% python3 -q
>>> import numpy as np
>>> from numpy import linalg as LA
>>> np.set_printoptions(precision=1, suppress=True, linewidth=160)
>>> rd = lambda a: np.round(a, 1) + 0
>>> r0 = np.array([0, 3, 1, 2, 1, 1])
>>> g = np.array([0, 5, -4, 8, -5])
>>> X = r0[:, None] + g[None, :]
>>> X
array([[ 0,  5, -4,  8, -5],
       [ 3,  8, -1, 11, -2],
       [ 1,  6, -3,  9, -4],
       [ 2,  7, -2, 10, -3],
       [ 1,  6, -3,  9, -4],
       [ 1,  6, -3,  9, -4]])
>>> gram = X.T @ X
>>> rd(LA.svd(X, compute_uv=False) ** 2)
array([901.5,  22.5,   0. ,   0. ,   0. ])
>>> rd(LA.eigvalsh(gram)[::-1])
array([901.5,  22.5,   0. ,   0. ,   0. ])
>>> print(gram)
[[  16   56  -16   80  -24]
 [  56  246  -96  360 -134]
 [ -16  -96   48 -144   64]
 [  80  360 -144  528 -200]
 [ -24 -134   64 -200   86]]
>>> np.unique(X.round(6), axis=0).shape
(4, 5)
>>> print(rd(X @ LA.pinv(X) @ X))
[[ 0.  5. -4.  8. -5.]
 [ 3.  8. -1. 11. -2.]
 [ 1.  6. -3.  9. -4.]
 [ 2.  7. -2. 10. -3.]
 [ 1.  6. -3.  9. -4.]
 [ 1.  6. -3.  9. -4.]]
>>> left, sig, VT = LA.svd(X)
>>> vecs = VT[:(sig > 1e-8).sum()]
>>> rng = np.random.default_rng(41)
>>> x0 = X[1] + 5 * X[4] + rng.integers(2) * np.eye(5)[1]
>>> x0
array([  8.,  39., -16.,  56., -22.])
>>> np.allclose(vecs.T @ vecs @ x0, x0)
False
>>> left, sig, VT = LA.svd(X)
>>> print(np.argmax(sig[:-1] / (sig[1:] + 1e-6)) + 1)
2
>>> A2 = left[:, :2] @ np.diag(sig[:2]) @ VT[:2]
>>> rd(A2)
array([[ 0.,  5., -4.,  8., -5.],
       [ 3.,  8., -1., 11., -2.],
       [ 1.,  6., -3.,  9., -4.],
       [ 2.,  7., -2., 10., -3.],
       [ 1.,  6., -3.,  9., -4.],
       [ 1.,  6., -3.,  9., -4.]])
>>> rd(np.abs(X - A2).max())
np.float64(0.0)
>>> ang = np.radians(60)
>>> r_ = np.eye(5)
>>> r_[3, 3] = r_[4, 4] = np.cos(ang)
>>> r_[3, 4], r_[4, 3] = -np.sin(ang), np.sin(ang)
>>> rd(r_)
array([[ 1. ,  0. ,  0. ,  0. ,  0. ],
       [ 0. ,  1. ,  0. ,  0. ,  0. ],
       [ 0. ,  0. ,  1. ,  0. ,  0. ],
       [ 0. ,  0. ,  0. ,  0.5, -0.9],
       [ 0. ,  0. ,  0. ,  0.9,  0.5]])
>>> A2 = X @ r_.T
>>> np.allclose(X @ X.T, A2 @ A2.T)
True
>>> rd(A2)
array([[ 0. ,  5. , -4. ,  8.3,  4.4],
       [ 3. ,  8. , -1. ,  7.2,  8.5],
       [ 1. ,  6. , -3. ,  8. ,  5.8],
       [ 2. ,  7. , -2. ,  7.6,  7.2],
       [ 1. ,  6. , -3. ,  8. ,  5.8],
       [ 1. ,  6. , -3. ,  8. ,  5.8]])
>>> rd(np.abs(A2 - X).max(axis=0))
array([ 0. ,  0. ,  0. ,  3.8, 10.5])
>>> np.allclose(LA.norm(X, axis=1), LA.norm(A2, axis=1))
True
>>> rd(LA.det(r_)), np.trace(r_)
(np.float64(1.0), np.float64(4.0))
>>> J = np.load("test13.npy")
>>> J
array([[1, 0, 0, 0],
       [0, 4, 8, 7],
       [0, 1, 0, 0],
       [0, 0, 0, 4],
       [0, 0, 0, 0],
       [4, 0, 0, 0]])
>>> w1 = np.array([[-2, -1, 3], [0, 3, -3], [0, 1, 3], [0, 2, 2]])
>>> beta = np.array([-3, 1, -1])
>>> act = np.maximum(J @ w1 + beta, 0)
>>> LA.matrix_rank(act)
np.int64(2)
>>> act
array([[ 0,  0,  2],
       [ 0, 35, 25],
       [ 0,  4,  0],
       [ 0,  9,  7],
       [ 0,  1,  0],
       [ 0,  0, 11]])
>>> W2 = np.array([[-1, -2], [3, 0], [0, -3]])
>>> print(act @ W2)
[[  0  -6]
 [105 -75]
 [ 12   0]
 [ 27 -21]
 [  3   0]
 [  0 -33]]
>>> w1 @ W2
array([[-1, -5],
       [ 9,  9],
       [ 3, -9],
       [ 6, -6]])
>>> (act @ W2).round(6).argmax(axis=1)
array([0, 0, 0, 0, 0, 0])
